% ipython --no-banner

In [1]: import numpy as np

In [2]: np.set_printoptions(precision=2, suppress=True, linewidth=200)

In [3]: arr = np.load("data.npy")

In [4]: arr
Out[4]: 
array([[ 0.,  0.,  0.,  5., -5.,  2., -8., -1.],
       [ 0.,  0.,  0.,  7., -7., -6.,  4., -1.],
       [ 0.,  0.,  0., -3., -5., -1., -1., -3.],
       [ 5.,  7., -3.,  0.,  0.,  0.,  0.,  0.],
       [-5., -7., -5.,  0.,  0.,  0.,  0.,  0.],
       [ 2., -6., -1.,  0.,  0.,  0.,  0.,  0.],
       [-8.,  4., -1.,  0.,  0.,  0.,  0.,  0.],
       [-1., -1., -3.,  0.,  0.,  0.,  0.,  0.]])

In [5]: # symmetric, so the eigenvalues are real

In [6]: rng = np.random.default_rng(72835)

In [7]: lab = rng.permutation(8)

In [8]: lab
Out[8]: array([7, 4, 0, 6, 2, 5, 3, 1])

In [9]: A2 = arr[lab][:, lab]

In [10]: np.round(np.linalg.det(A2), 2), round(np.linalg.det(arr[lab]), 2)
Out[10]: (np.float64(0.0), np.float64(0.0))

In [11]: A2
Out[11]: 
array([[ 0.,  0., -1.,  0., -3.,  0.,  0., -1.],
       [ 0.,  0., -5.,  0., -5.,  0.,  0., -7.],
       [-1., -5.,  0., -8.,  0.,  2.,  5.,  0.],
       [ 0.,  0., -8.,  0., -1.,  0.,  0.,  4.],
       [-3., -5.,  0., -1.,  0., -1., -3.,  0.],
       [ 0.,  0.,  2.,  0., -1.,  0.,  0., -6.],
       [ 0.,  0.,  5.,  0., -3.,  0.,  0.,  7.],
       [-1., -7.,  0.,  4.,  0., -6.,  7.,  0.]])

In [12]: Q, _ = np.linalg.qr(np.array([[2.2, 0.5, -1.6, -0.5, -0.4, -0.3],
    ...:     [-0.1, 1.2, -0.1, 0.3, -1.4, -0.3],
    ...:     [-1.3, -2.0, 1.2, 0.5, 0.5, 1.2],
    ...:     [0.4, 1.6, -0.9, -0.7, 0.9, 0.2],
    ...:     [-1.1, -0.6, 0.5, -1.5, -1.0, -0.9],
    ...:     [-0.6, -0.6, 0.0, -0.6, -1.3, -1.2],
    ...:     [0.5, -0.5, -0.7, -1.5, 0.4, 0.6],
    ...:     [0.0, 0.8, -0.2, 0.1, 0.0, -0.6]]))

In [13]: W0 = Q @ Q.T

In [14]: W0.round(2) + 0
Out[14]: 
array([[ 0.76,  0.  , -0.25, -0.16, -0.18,  0.08,  0.21, -0.1 ],
       [ 0.  ,  0.98, -0.02,  0.04,  0.  ,  0.02, -0.04, -0.11],
       [-0.25, -0.02,  0.73, -0.12, -0.19,  0.11,  0.18, -0.21],
       [-0.16,  0.04, -0.12,  0.8 , -0.13, -0.01,  0.25,  0.2 ],
       [-0.18,  0.  , -0.19, -0.13,  0.86,  0.06,  0.17, -0.06],
       [ 0.08,  0.02,  0.11, -0.01,  0.06,  0.94, -0.01,  0.19],
       [ 0.21, -0.04,  0.18,  0.25,  0.17, -0.01,  0.68, -0.21],
       [-0.1 , -0.11, -0.21,  0.2 , -0.06,  0.19, -0.21,  0.26]])

In [15]: left, sig, vt = np.linalg.svd(W0)

In [16]: sig.round(2) + 0
Out[16]: array([1., 1., 1., 1., 1., 1., 0., 0.])

In [17]: np.argmax(sig[:-1] / (sig[1:] + 1e-6)) + 1
Out[17]: np.int64(6)

In [18]: A2 = left[:, :6] @ np.diag(sig[:6]) @ vt[:6]

In [19]: A2.round(2) + 0
Out[19]: 
array([[ 0.76,  0.  , -0.25, -0.16, -0.18,  0.08,  0.21, -0.1 ],
       [ 0.  ,  0.98, -0.02,  0.04,  0.  ,  0.02, -0.04, -0.11],
       [-0.25, -0.02,  0.73, -0.12, -0.19,  0.11,  0.18, -0.21],
       [-0.16,  0.04, -0.12,  0.8 , -0.13, -0.01,  0.25,  0.2 ],
       [-0.18,  0.  , -0.19, -0.13,  0.86,  0.06,  0.17, -0.06],
       [ 0.08,  0.02,  0.11, -0.01,  0.06,  0.94, -0.01,  0.19],
       [ 0.21, -0.04,  0.18,  0.25,  0.17, -0.01,  0.68, -0.21],
       [-0.1 , -0.11, -0.21,  0.2 , -0.06,  0.19, -0.21,  0.26]])

In [20]: np.round(np.linalg.norm(W0 - A2) / np.linalg.norm(W0), 2)
Out[20]: np.float64(0.0)

In [21]: print(np.linalg.matrix_rank(W0, rtol=0.05))
6

In [22]: evals, vecs = np.linalg.eigh(W0)

In [23]: print(np.unique(evals.round(6) + 0, return_counts=True)[1])
[2 6]

In [24]: evals.round(2) + 0
Out[24]: array([0., 0., 1., 1., 1., 1., 1., 1.])

In [25]: left, sig, vt = np.linalg.svd(W0)

In [26]: vecs = vt[:(sig > 1e-8).sum()]

In [27]: vec = W0[7] + -2 * W0[0] + rng.integers(2) * np.eye(8)[2]

In [28]: vec
Out[28]: array([-1.63, -0.1 ,  1.28,  0.51,  0.3 ,  0.03, -0.64,  0.45])

In [29]: print(np.allclose(vecs.T @ vecs @ vec, vec))
False

In [30]: np.round(vecs.T @ vecs, 2) + 0
Out[30]: 
array([[ 0.76,  0.  , -0.25, -0.16, -0.18,  0.08,  0.21, -0.1 ],
       [ 0.  ,  0.98, -0.02,  0.04,  0.  ,  0.02, -0.04, -0.11],
       [-0.25, -0.02,  0.73, -0.12, -0.19,  0.11,  0.18, -0.21],
       [-0.16,  0.04, -0.12,  0.8 , -0.13, -0.01,  0.25,  0.2 ],
       [-0.18,  0.  , -0.19, -0.13,  0.86,  0.06,  0.17, -0.06],
       [ 0.08,  0.02,  0.11, -0.01,  0.06,  0.94, -0.01,  0.19],
       [ 0.21, -0.04,  0.18,  0.25,  0.17, -0.01,  0.68, -0.21],
       [-0.1 , -0.11, -0.21,  0.2 , -0.06,  0.19, -0.21,  0.26]])

In [31]: np.linalg.matrix_rank(np.vstack([W0, vec]))
Out[31]: np.int64(7)

In [32]: print(np.diag(vecs.T @ vecs))
[0.76 0.98 0.73 0.8  0.86 0.94 0.68 0.26]
